% python3 -q
>>> import numpy as np
>>> np.set_printoptions(precision=1, suppress=True, linewidth=120)
>>> X = np.loadtxt("layer4.csv", delimiter=",")
>>> X
array([[-1.,  0.,  0.],
       [ 0.,  2.,  0.],
       [ 0.,  0.,  2.]])
>>> np.linalg.svd(X, compute_uv=False)
array([2., 2., 1.])
>>> X[:, 0] @ X[:, 2]
np.float64(0.0)
>>> np.linalg.pinv(X)
array([[-1. ,  0. ,  0. ],
       [ 0. ,  0.5,  0. ],
       [ 0. ,  0. ,  0.5]])
>>> np.linalg.norm(X, axis=0)
array([1., 2., 2.])
>>> X.T @ X
array([[1., 0., 0.],
       [0., 4., 0.],
       [0., 0., 4.]])
>>> q = X.astype(float).copy()
>>> for j in range(3):
...     q[:, j] -= q[:, :j] @ (q[:, :j].T @ q[:, j])
...     q[:, j] /= np.linalg.norm(q[:, j])
... 
>>> q.T @ q
array([[1., 0., 0.],
       [0., 1., 0.],
       [0., 0., 1.]])
>>> J = np.load("data.npy")
>>> J
array([[1. , 0.2, 0. ],
       [0.2, 1. , 0.2],
       [0. , 0.2, 1. ]])
>>> theta = np.radians(36)
>>> R = np.eye(3)
>>> R[1, 1] = R[0, 0] = np.cos(theta)
>>> R[1, 0], R[0, 1] = -np.sin(theta), np.sin(theta)
>>> R
array([[ 0.8,  0.6,  0. ],
       [-0.6,  0.8,  0. ],
       [ 0. ,  0. ,  1. ]])
>>> other = J @ R.T
>>> np.allclose(J @ J.T, other @ other.T)
True
>>> np.abs(other - J).max(axis=0)
array([0.5, 0.6, 0. ])
>>> np.allclose(np.linalg.norm(J, axis=1), np.linalg.norm(other, axis=1))
True
>>> round(float(np.linalg.det(R)), 1), round(np.trace(R), 1)
(1.0, np.float64(2.6))
>>> other
array([[ 0.9, -0.4,  0. ],
       [ 0.7,  0.7,  0.2],
       [ 0.1,  0.2,  1. ]])
>>> np.linalg.svd(J, compute_uv=False), np.linalg.svd(other, compute_uv=False)
(array([1.3, 1. , 0.7]), array([1.3, 1. , 0.7]))
>>> U, s, Vt = np.linalg.svd(J, full_matrices=False)
>>> np.abs(U[:, 0]).round(6).argmax()
np.int64(1)
>>> np.cumsum(s ** 2) / np.sum(s ** 2)
array([0.5, 0.8, 1. ])
>>> np.allclose(U * s @ Vt, J)
True
>>> np.round(U.T @ U, 1) + 0
array([[1., 0., 0.],
       [0., 1., 0.],
       [0., 0., 1.]])
>>> round(np.sqrt((s ** 2).sum()), 1), round(np.linalg.norm(J), 1)
(np.float64(1.8), np.float64(1.8))
>>> arr = np.array([[9.0, -2.0, 2.0, 6.0],
...     [-2.0, 6.0, -1.0, -3.0],
...     [2.0, -1.0, 6.0, 3.0],
...     [6.0, -3.0, 3.0, 14.0]])
>>> # equal to its transpose
>>> proj = np.triu(np.array([[0, 1, 0, 0], [1, 2, 1, 0], [2, 0, 2, 0], [2, 0, 2, 0]]), 1) + np.eye(4)
>>> other = proj @ arr @ np.linalg.inv(proj)
>>> proj @ arr - arr @ proj
array([[-2., -3.,  1., -3.],
       [ 2.,  1.,  0.,  3.],
       [ 0., -2.,  1.,  0.],
       [ 0., -6.,  3.,  0.]])
>>> np.trace(other), np.trace(arr)
(np.float64(35.0), np.float64(35.0))
>>> other
array([[ 7., -3.,  4.,  3.],
       [ 0.,  5.,  0.,  0.],
       [ 2., -3.,  9.,  3.],
       [ 6., -9., 12., 14.]])
>>> q, R = np.linalg.qr(arr)
>>> np.allclose(R.T @ R, arr.T @ arr)
True
>>> q.shape, R.shape
((4, 4), (4, 4))
>>> round(float(abs(R[0, 0])), 1), np.round(np.linalg.norm(arr[:, 0]), 1)
(11.2, np.float64(11.2))
>>> q @ R
array([[ 9., -2.,  2.,  6.],
       [-2.,  6., -1., -3.],
       [ 2., -1.,  6.,  3.],
       [ 6., -3.,  3., 14.]])
>>> evals, evecs = np.linalg.eigh(arr)
>>> x = np.array([-2, 2, 3, 3])
>>> evecs * np.maximum(evals, 0) @ evecs.T
array([[ 9., -2.,  2.,  6.],
       [-2.,  6., -1., -3.],
       [ 2., -1.,  6.,  3.],
       [ 6., -3.,  3., 14.]])
>>> x @ arr @ x
np.float64(166.0)
>>> evecs * np.abs(evals) @ evecs.T
array([[ 9., -2.,  2.,  6.],
       [-2.,  6., -1., -3.],
       [ 2., -1.,  6.,  3.],
       [ 6., -3.,  3., 14.]])
>>> np.abs(arr).sum(axis=1).max(), np.abs(evals).max()
(np.float64(26.0), np.float64(20.0))
>>> s = 3 * 0.5 ** np.arange(3)
>>> rng = np.random.default_rng(347080)
>>> K = rng.normal(size=(11, 3)) * rng.permutation(s)
>>> K
array([[ 2.2,  1. ,  0.7],
       [ 0.7, -1.2,  4.4],
       [ 0.1,  1.8, -0.4],
       [ 1.6, -0.5, -1.7],
       [-1.9,  0.6,  2.3],
       [-1.9, -1.9,  0.4],
       [ 4.8,  1.2, -1.1],
       [-1.8, -0.4, -2. ],
       [-3.9,  1.5, -3.9],
       [-0.8, -0.6, -0.5],
       [ 9.1, -1.1,  1.1]])
>>> cent = K[[4, 0]].astype(float)
>>> for _ in range(3):
...     lab = np.linalg.norm(K[:, None] - cent, axis=-1).argmin(axis=1)
...     cent = np.array([K[lab == j].mean(axis=0) for j in range(2)])
... 
>>> lab
array([1, 0, 0, 1, 0, 0, 1, 0, 0, 0, 1])
>>> np.bincount(lab)
array([7, 4])
>>> Xs = K - K.mean(axis=0)
>>> evecs = np.linalg.svd(Xs)[2][:2]
>>> other = Xs - Xs @ evecs.T @ evecs
>>> np.round(np.cov(Xs @ evecs.T, rowvar=False), 1) + 0
array([[13.9,  0. ],
       [ 0. ,  4.7]])
>>> np.round(other.std(axis=0), 1) + 0
array([0. , 1. , 0.3])
>>> Xs = K - K.mean(axis=0)
>>> U, s, Vt = np.linalg.svd(Xs, full_matrices=False)
>>> (np.sign(U[:, 0]) == np.sign(U[0, 0])).astype(int)
array([1, 1, 0, 1, 0, 0, 1, 0, 0, 0, 1])
>>> s
array([11.8,  6.9,  3.5])
>>> np.abs(Vt[0]).argmax()
np.int64(0)
>>> np.round(Xs.mean(axis=0), 1) + 0
array([0., 0., 0.])
>>> Vt[0] * np.sign(Vt[0, np.abs(Vt[0]).argmax()])
array([ 1. , -0.1,  0.2])
>>> np.abs(U[:, 0]).argmax()
np.int64(10)
>>> s ** 2 / (s ** 2).sum()
array([0.7, 0.2, 0.1])
>>> np.searchsorted(np.cumsum(s ** 2) / (s ** 2).sum(), 0.9) + 1
np.int64(2)
>>> np.linalg.matrix_rank(Xs)
np.int64(3)
>>> other = K + rng.integers(-2, 3, (11, 2)) @ rng.integers(-2, 3, (2, 3))
>>> other
array([[ 3.2, -1. ,  2.7],
       [ 2.7,  0.8,  2.4],
       [ 0.1,  1.8, -0.4],
       [ 0.6, -2.5,  0.3],
       [ 0.1,  0.6,  2.3],
       [ 0.1,  0.1, -1.6],
       [ 2.8, -0.8,  0.9],
       [-1.8,  0.6, -3. ],
       [-4.9,  0.5, -2.9],
       [-0.8,  1.4, -2.5],
       [10.1,  0.9, -0.9]])
>>> other - K
array([[ 1., -2.,  2.],
       [ 2.,  2., -2.],
       [ 0.,  0.,  0.],
       [-1., -2.,  2.],
       [ 2.,  0.,  0.],
       [ 2.,  2., -2.],
       [-2., -2.,  2.],
       [ 0.,  1., -1.],
       [-1., -1.,  1.],
       [ 0.,  2., -2.],
       [ 1.,  2., -2.]])
>>> np.abs(other - K).sum(axis=1)
array([5., 6., 0., 5., 2., 6., 6., 2., 3., 4., 5.])
>>> E = np.load("out8.npy")
>>> E
array([[1, 0, 0],
       [3, 1, 0],
       [1, 3, 1]])
>>> evals, evecs = np.linalg.eig(E)
>>> np.sort(np.linalg.eigvals(np.linalg.inv(E)))
array([1., 1., 1.])
>>> E @ evecs[:, 0] - evals[0] * evecs[:, 0]
array([0., 0., 0.])
>>> F = np.maximum(np.array([[2, -2],
...     [0, -2],
...     [2, -2],
...     [-2, 0],
...     [-2, 2],
...     [2, 0],
...     [-2, -2],
...     [1, 1],
...     [1, 0],
...     [-1, 2],
...     [0, 2],
...     [-1, -1],
...     [-2, 0],
...     [1, 2],
...     [-1, 0],
...     [1, -1],
...     [-2, 0],
...     [0, 1],
...     [0, 2],
...     [-1, 1],
...     [2, -1],
...     [2, 0],
...     [-1, 1]]) @ np.array([[2, 3, -3], [-2, -2, -1]]) + np.array([5, 1, 0]), 0)
>>> F
array([[13, 11,  0],
       [ 9,  5,  2],
       [13, 11,  0],
       [ 1,  0,  6],
       [ 0,  0,  4],
       [ 9,  7,  0],
       [ 5,  0,  8],
       [ 5,  2,  0],
       [ 7,  4,  0],
       [ 0,  0,  1],
       [ 1,  0,  0],
       [ 5,  0,  4],
       [ 1,  0,  6],
       [ 3,  0,  0],
       [ 3,  0,  3],
       [ 9,  6,  0],
       [ 1,  0,  6],
       [ 3,  0,  0],
       [ 1,  0,  0],
       [ 1,  0,  2],
       [11,  9,  0],
       [ 9,  7,  0],
       [ 1,  0,  2]])
>>> Xs = F - F.mean(axis=0)
>>> U, s, Vt = np.linalg.svd(Xs, full_matrices=False)
>>> Vt[0] * np.sign(Vt[0, np.abs(Vt[0]).argmax()])
array([ 0.7,  0.7, -0.2])
>>> np.linalg.matrix_rank(Xs)
np.int64(3)
>>> np.abs(U[:, 0]).argmax()
np.int64(2)
>>> s
array([27.5, 10.3,  4.3])
>>> Xs = (F - F.mean(axis=0)) / F.std(axis=0)
>>> np.argwhere(np.abs(Xs) > 2)
array([[0, 1],
       [2, 1],
       [6, 2]])
>>> Xs.std(axis=0)
array([1., 1., 1.])
>>> coef = np.linalg.lstsq(np.delete(Xs, 2, axis=1), Xs[:, 2])[0]
>>> round(float(1 - np.var(Xs[:, 2] - np.delete(Xs, 2, axis=1) @ coef)), 1)
0.3
>>> np.abs(coef).argmax()
np.int64(1)
>>> lab = rng.permutation(3)
>>> other = J[:, lab] * rng.choice([-1, 1], 3)
>>> other
array([[ 1. , -0.2, -0. ],
       [ 0.2, -1. , -0.2],
       [ 0. , -0.2, -1. ]])
>>> U, _, Vt = np.linalg.svd(J.T @ other)
>>> np.round(np.linalg.lstsq(J, other)[0], 1) + 0
array([[ 1.,  0.,  0.],
       [ 0., -1.,  0.],
       [ 0.,  0., -1.]])
>>> lab
array([0, 1, 2])
>>> m1 = np.load("sample17.npy")
>>> m1
array([[1. , 0.7, 0.5],
       [0.7, 1. , 0.7],
       [0.5, 0.7, 1. ]])
>>> x = np.ones(3)
>>> for _ in range(5):
...     x = m1 @ x
...     x /= np.linalg.norm(x)
...     print(round(x @ m1 @ x, 1))
... 
2.3
2.3
2.3
2.3
2.3
>>> np.round(np.linalg.eigvalsh(m1)[-1], 1)
np.float64(2.3)
>>> evals, evecs = np.linalg.eigh(m1)
>>> x = np.array([2, 1, 5])
>>> evecs * np.maximum(evals, 0) @ evecs.T
array([[1. , 0.7, 0.5],
       [0.7, 1. , 0.7],
       [0.5, 0.7, 1. ]])
>>> x @ m1 @ x
np.float64(49.8)
>>> np.abs(m1).sum(axis=1).max(), round(np.abs(evals).max(), 1)
(np.float64(2.4), np.float64(2.3))
>>> evecs * np.sqrt(evals) @ evecs.T
array([[0.9, 0.4, 0.2],
       [0.4, 0.9, 0.4],
       [0.2, 0.4, 0.9]])
>>> (np.sign(evecs[:, -1].round(6)) == np.sign(evecs[0, -1].round(6))).astype(int)
array([1, 1, 1])
>>> round(np.linalg.det(m1.T), 1)
np.float64(0.3)
>>> np.poly(m1)
array([ 1. , -3. ,  1.8, -0.3])
>>> np.einsum("ii->", m1)
np.float64(3.0)
>>> evals, evecs = np.linalg.eigvalsh(m1)
Traceback (most recent call last):
  File "<python-input-118>", line 1, in <module>
    evals, evecs = np.linalg.eigvalsh(m1)
    ^^^^^^^^^^^^
ValueError: too many values to unpack (expected 2)
>>> evals, evecs = np.linalg.eigh(m1)
>>> np.linalg.eigvalsh(m1 @ m1)
array([0.1, 0.3, 5.2])
>>> np.linalg.eigvalsh(m1 + -3 * np.eye(3))
array([-2.8, -2.5, -0.7])
>>> (evals > 1e-8).sum(), (evals < -1e-8).sum()
(np.int64(3), np.int64(0))
>>> np.linalg.svd(m1, compute_uv=False)
array([2.3, 0.5, 0.2])
>>> np.abs(evecs[:, -1])
array([0.6, 0.6, 0.6])
>>> q, _ = np.linalg.qr(np.array([[-1.7], [-0.6], [-2.8], [-0.4]]))
>>> data = q @ q.T
>>> data.round(1) + 0
array([[0.3, 0.1, 0.4, 0.1],
       [0.1, 0. , 0.1, 0. ],
       [0.4, 0.1, 0.7, 0.1],
       [0.1, 0. , 0.1, 0. ]])
>>> # symmetric, so the eigenvalues are real
>>> other = data / np.linalg.norm(data, axis=1, keepdims=True)
>>> C2 = other @ other.T
>>> np.linalg.norm(other, axis=1)
array([1., 1., 1., 1.])
>>> np.degrees(np.arccos(np.clip(C2[2, 0], -1, 1)))
np.float64(0.0)
>>> (np.abs(C2) > 0.9).astype(int)
array([[1, 1, 1, 1],
       [1, 1, 1, 1],
       [1, 1, 1, 1],
       [1, 1, 1, 1]])
